% ipython --no-banner

In [1]: import numpy as np

In [2]: np.set_printoptions(precision=2, suppress=True, linewidth=120, floatmode="fixed")

In [3]: arr = np.load("x.npy")

In [4]: arr
Out[4]: 
array([[  8,   8,  -7,   1, -16],
       [  5,  -9,   7,  -4, -10],
       [ -6,   2,   6,   1,  12],
       [  2,  -1,  -5,  -4,  -4]])

In [5]: Y = arr[0, 0] * arr[1:] - np.outer(arr[1:, 0], arr[0])

In [6]: Y
Out[6]: 
array([[   0, -112,   91,  -37,    0],
       [   0,   64,    6,   14,    0],
       [   0,  -24,  -26,  -34,    0]])

In [7]: np.flatnonzero(~Y.round(6).any(axis=1))
Out[7]: array([], dtype=int64)

In [8]: np.linalg.norm(arr, axis=0)
Out[8]: array([11.36, 12.25, 12.61,  5.83, 22.72])

In [9]: arr[3] @ arr[0]
Out[9]: np.int64(103)

In [10]: np.linalg.norm(arr, axis=1).argmax()
Out[10]: np.int64(0)

In [11]: round(np.linalg.norm(arr, "nuc"), 2)
Out[11]: np.float64(51.2)

In [12]: round(np.linalg.norm(arr[3] - arr[0]), 2)
Out[12]: np.float64(17.03)

In [13]: ang = np.radians(120)

In [14]: Rm = np.eye(5)

In [15]: Rm[1, 1] = Rm[3, 3] = np.cos(ang)

In [16]: Rm[1, 3], Rm[3, 1] = -np.sin(ang), np.sin(ang)

In [17]: Rm
Out[17]: 
array([[ 1.00,  0.00,  0.00,  0.00,  0.00],
       [ 0.00, -0.50,  0.00, -0.87,  0.00],
       [ 0.00,  0.00,  1.00,  0.00,  0.00],
       [ 0.00,  0.87,  0.00, -0.50,  0.00],
       [ 0.00,  0.00,  0.00,  0.00,  1.00]])

In [18]: Y = arr @ Rm.T

In [19]: np.allclose(np.linalg.norm(arr, axis=1), np.linalg.norm(Y, axis=1))
Out[19]: True

In [20]: np.abs(Y - arr).max(axis=0)
Out[20]: array([ 0.00, 16.96,  0.00,  5.43,  0.00])

In [21]: np.linalg.rank(arr)
---------------------------------------------------------------------------
AttributeError                            Traceback (most recent call last)
Cell In[21], line 1
----> 1 np.linalg.rank(arr)

AttributeError: module 'numpy.linalg' has no attribute 'rank'

In [22]: arr.sum(axis=0)
Out[22]: array([  9,   0,   1,  -6, -18])

In [23]: arr[:, 5]
---------------------------------------------------------------------------
IndexError                                Traceback (most recent call last)
Cell In[23], line 1
----> 1 arr[:, 5]

IndexError: index 5 is out of bounds for axis 1 with size 5

In [24]: arr - arr[0]
Out[24]: 
array([[  0,   0,   0,   0,   0],
       [ -3, -17,  14,  -5,   6],
       [-14,  -6,  13,   0,  28],
       [ -6,  -9,   2,  -5,  12]])

In [25]: arr[4]
---------------------------------------------------------------------------
IndexError                                Traceback (most recent call last)
Cell In[25], line 1
----> 1 arr[4]

IndexError: index 4 is out of bounds for axis 0 with size 4

In [26]: np.abs(arr).max()
Out[26]: np.int64(16)

In [27]: np.unravel_index(np.abs(arr).argmax(), arr.shape)
Out[27]: (np.int64(0), np.int64(4))

In [28]: np.linalg.matrix_rank(arr)
Out[28]: np.int64(4)

In [29]: vec = np.array([0, 1, 2, 2, 0])

In [30]: h1 = np.maximum(arr @ vec, 0)

In [31]: np.maximum(arr @ (3 * vec), 0)
Out[31]: array([ 0,  0, 48,  0])

In [32]: h1
Out[32]: array([ 0,  0, 16,  0])

In [33]: Q, _ = np.linalg.qr(np.array([[0.9, 0.7, 0.6, -1.5],
    ...:     [0.9, 0.1, -0.6, -0.2],
    ...:     [-2.4, 0.2, 0.8, 1.2],
    ...:     [0.3, 1.2, 0.3, -1.2]]))

In [34]: mat = Q[:, :4]

In [35]: mat.round(2) + 0
Out[35]: 
array([[-0.33,  0.45, -0.72,  0.41],
       [-0.33,  0.02,  0.58,  0.74],
       [ 0.88,  0.28,  0.00,  0.39],
       [-0.11,  0.85,  0.37, -0.36]])

In [36]: np.round(np.linalg.det(mat[::-1]), 2)
Out[36]: np.float64(-1.0)

In [37]: np.round(np.einsum("ij,ji->", mat, mat), 2)
Out[37]: np.float64(0.46)

In [38]: np.round(np.linalg.eigvals(mat).sum().real, 2)
Out[38]: np.float64(-0.68)

In [39]: round(float(np.einsum("ii->", mat)), 2)
Out[39]: -0.68

In [40]: np.round(np.linalg.det(2 * mat), 2), round(np.linalg.det(mat), 2)
Out[40]: (np.float64(-16.0), np.float64(-1.0))

In [41]: np.round(np.poly(mat), 2) + 0
Out[41]: array([ 1.00,  0.68,  0.00, -0.68, -1.00])

In [42]: np.round(mat @ mat.T, 2) + 0
Out[42]: 
array([[1.00, 0.00, 0.00, 0.00],
       [0.00, 1.00, 0.00, 0.00],
       [0.00, 0.00, 1.00, 0.00],
       [0.00, 0.00, 0.00, 1.00]])

In [43]: np.linalg.svd(mat, compute_uv=False)
Out[43]: array([1.00, 1.00, 1.00, 1.00])

In [44]: ang = np.deg2rad(15)

In [45]: data = np.eye(7)

In [46]: data[np.ix_([2, 1], [2, 1])] = [[np.cos(ang), -np.sin(ang)], [np.sin(ang), np.cos(ang)]]

In [47]: data
Out[47]: 
array([[ 1.00,  0.00,  0.00,  0.00,  0.00,  0.00,  0.00],
       [ 0.00,  0.97,  0.26,  0.00,  0.00,  0.00,  0.00],
       [ 0.00, -0.26,  0.97,  0.00,  0.00,  0.00,  0.00],
       [ 0.00,  0.00,  0.00,  1.00,  0.00,  0.00,  0.00],
       [ 0.00,  0.00,  0.00,  0.00,  1.00,  0.00,  0.00],
       [ 0.00,  0.00,  0.00,  0.00,  0.00,  1.00,  0.00],
       [ 0.00,  0.00,  0.00,  0.00,  0.00,  0.00,  1.00]])

In [48]: left, s = np.linalg.svd(data)
---------------------------------------------------------------------------
ValueError                                Traceback (most recent call last)
Cell In[48], line 1
----> 1 left, s = np.linalg.svd(data)

ValueError: too many values to unpack (expected 2)

In [49]: left, s, Vt = np.linalg.svd(data, full_matrices=False)

In [50]: np.round(left.T @ data @ Vt.T, 2) + 0
Out[50]: 
array([[1.00, 0.00, 0.00, 0.00, 0.00, 0.00, 0.00],
       [0.00, 1.00, 0.00, 0.00, 0.00, 0.00, 0.00],
       [0.00, 0.00, 1.00, 0.00, 0.00, 0.00, 0.00],
       [0.00, 0.00, 0.00, 1.00, 0.00, 0.00, 0.00],
       [0.00, 0.00, 0.00, 0.00, 1.00, 0.00, 0.00],
       [0.00, 0.00, 0.00, 0.00, 0.00, 1.00, 0.00],
       [0.00, 0.00, 0.00, 0.00, 0.00, 0.00, 1.00]])

In [51]: np.cumsum(s ** 2) / np.sum(s ** 2)
Out[51]: array([0.14, 0.29, 0.43, 0.57, 0.71, 0.86, 1.00])

In [52]: s
Out[52]: array([1.00, 1.00, 1.00, 1.00, 1.00, 1.00, 1.00])

In [53]: s / s[0]
Out[53]: array([1.00, 1.00, 1.00, 1.00, 1.00, 1.00, 1.00])

In [54]: Y = arr / np.sqrt((arr ** 2).mean(axis=1, keepdims=True))

In [55]: arr - arr.mean(axis=1, keepdims=True)
Out[55]: 
array([[  9.20,   9.20,  -5.80,   2.20, -14.80],
       [  7.20,  -6.80,   9.20,  -1.80,  -7.80],
       [ -9.00,  -1.00,   3.00,  -2.00,   9.00],
       [  4.40,   1.40,  -2.60,  -1.60,  -1.60]])

In [56]: Y[2]
Out[56]: array([-0.90,  0.30,  0.90,  0.15,  1.80])

In [57]: Q, Rm = np.linalg.qr(data)

In [58]: Q @ Rm
Out[58]: 
array([[ 1.00,  0.00,  0.00,  0.00,  0.00,  0.00,  0.00],
       [ 0.00,  0.97,  0.26,  0.00,  0.00,  0.00,  0.00],
       [ 0.00, -0.26,  0.97,  0.00,  0.00,  0.00,  0.00],
       [ 0.00,  0.00,  0.00,  1.00,  0.00,  0.00,  0.00],
       [ 0.00,  0.00,  0.00,  0.00,  1.00,  0.00,  0.00],
       [ 0.00,  0.00,  0.00,  0.00,  0.00,  1.00,  0.00],
       [ 0.00,  0.00,  0.00,  0.00,  0.00,  0.00,  1.00]])

In [59]: Q
Out[59]: 
array([[ 1.00,  0.00,  0.00,  0.00,  0.00,  0.00,  0.00],
       [-0.00, -0.97,  0.26,  0.00,  0.00,  0.00,  0.00],
       [-0.00,  0.26,  0.97,  0.00,  0.00,  0.00,  0.00],
       [-0.00, -0.00, -0.00,  1.00,  0.00,  0.00,  0.00],
       [-0.00, -0.00, -0.00, -0.00,  1.00,  0.00,  0.00],
       [-0.00, -0.00, -0.00, -0.00, -0.00,  1.00,  0.00],
       [-0.00, -0.00, -0.00, -0.00, -0.00, -0.00,  1.00]])

In [60]: np.trace(Q @ Q.T)
Out[60]: np.float64(7.0)

In [61]: np.allclose(Rm.T @ Rm, data.T @ data)
Out[61]: True

In [62]: Rm
Out[62]: 
array([[ 1.00,  0.00,  0.00,  0.00,  0.00,  0.00,  0.00],
       [ 0.00, -1.00,  0.00,  0.00,  0.00,  0.00,  0.00],
       [ 0.00,  0.00,  1.00,  0.00,  0.00,  0.00,  0.00],
       [ 0.00,  0.00,  0.00,  1.00,  0.00,  0.00,  0.00],
       [ 0.00,  0.00,  0.00,  0.00,  1.00,  0.00,  0.00],
       [ 0.00,  0.00,  0.00,  0.00,  0.00,  1.00,  0.00],
       [ 0.00,  0.00,  0.00,  0.00,  0.00,  0.00,  1.00]])

In [63]: vec = np.array([1, 2, -2, 3, -1, 0, 2])

In [64]: np.round(np.linalg.det(Rm), 2)
Out[64]: np.float64(-1.0)

In [65]: 7 - np.linalg.matrix_rank(Rm - np.eye(7), tol=1e-8)
Out[65]: np.int64(6)

In [66]: np.sort(np.abs(np.degrees(np.angle(np.linalg.eigvals(Rm)))))
Out[66]: array([  0.00,   0.00,   0.00,   0.00,   0.00,   0.00, 180.00])

In [67]: rng = np.random.default_rng(805351)

In [68]: ang = rng.uniform(0, 2 * np.pi, 26)

In [69]: Q, _ = np.linalg.qr(np.array([[0.1, 0.6],
    ...:     [-0.4, -0.7],
    ...:     [1.4, -0.6],
    ...:     [1.7, 0.7],
    ...:     [-1.6, 0.0],
    ...:     [0.7, -0.6],
    ...:     [0.6, -1.0],
    ...:     [-0.1, 1.5]]))

In [70]: feats = 10 * np.c_[np.cos(ang), np.sin(ang)] @ Q.T

In [71]: feats
Out[71]: 
array([[-2.14,  2.09,  4.31, -0.22, -2.31,  3.30,  4.68, -5.86],
       [-1.30,  0.78,  5.22,  2.62, -4.18,  3.39,  4.17, -4.16],
       [-0.89,  0.20,  5.32,  3.64, -4.73,  3.25,  3.75, -3.26],
       [ 2.62, -3.41, -0.77,  5.01, -1.98, -1.63, -3.42,  6.12],
       [-2.65,  3.34,  1.34, -4.49,  1.41,  1.95,  3.75, -6.33],
       [ 0.48, -1.53,  4.70,  6.02, -5.52,  2.28,  1.85, -0.02],
       [-0.42,  1.47, -4.75, -5.95,  5.52, -2.34, -1.94,  0.15],
       [ 2.29, -2.36, -3.97,  0.91,  1.79, -3.18, -4.68,  6.12],
       [ 1.78, -2.92,  2.67,  6.78, -4.75,  0.59, -0.70,  3.42],
       [-0.46,  1.51, -4.72, -6.00,  5.52, -2.30, -1.88,  0.06],
       [ 0.61,  0.18, -5.31, -4.25,  5.01, -3.11, -3.42,  2.62],
       [-0.44, -0.40,  5.27,  4.59, -5.15,  3.01,  3.20, -2.22],
       [-2.11,  3.20, -1.79, -6.58,  4.16,  0.03,  1.53, -4.37],
       [-2.62,  3.08,  2.49, -3.19,  0.14,  2.55,  4.29, -6.51],
       [ 0.54, -1.60,  4.64,  6.09, -5.52,  2.23,  1.75,  0.13],
       [-1.71,  1.39,  4.92,  1.39, -3.43,  3.42,  4.49, -5.03],
       [ 0.16, -1.16,  4.96,  5.60, -5.47,  2.57,  2.35, -0.79],
       [-2.58,  3.43,  0.35, -5.36,  2.38,  1.39,  3.16, -5.93],
       [ 2.65, -3.36, -1.26,  4.56, -1.48, -1.91, -3.71,  6.30],
       [ 2.61, -3.41, -0.68,  5.09, -2.06, -1.59, -3.37,  6.09],
       [-0.77,  0.04,  5.32,  3.90, -4.85,  3.20,  3.62, -3.00],
       [ 1.27, -2.42,  3.68,  6.71, -5.28,  1.37,  0.42,  2.02],
       [ 2.65, -3.22, -1.99,  3.79, -0.71, -2.30, -4.08,  6.47],
       [-2.63,  3.11,  2.37, -3.33,  0.27,  2.49,  4.25, -6.51],
       [-2.46,  2.69,  3.41, -1.87, -1.01,  2.97,  4.59, -6.38],
       [ 1.62, -2.76,  3.04,  6.80, -4.97,  0.87, -0.31,  2.95]])

In [72]: cent = feats[[7, 18]].astype(float)

In [73]: for _ in range(5):
    ...:     z = np.linalg.norm(feats[:, None] - cent, axis=-1).argmin(axis=1)
    ...:     cent = np.array([feats[z == j].mean(axis=0) for j in range(2)])
    ...: 

In [74]: z
Out[74]: array([0, 1, 1, 1, 0, 1, 0, 1, 1, 0, 0, 1, 0, 0, 1, 1, 1, 0, 1, 1, 1, 1, 1, 0, 0, 1])

In [75]: np.bincount(z)
Out[75]: array([10, 16])
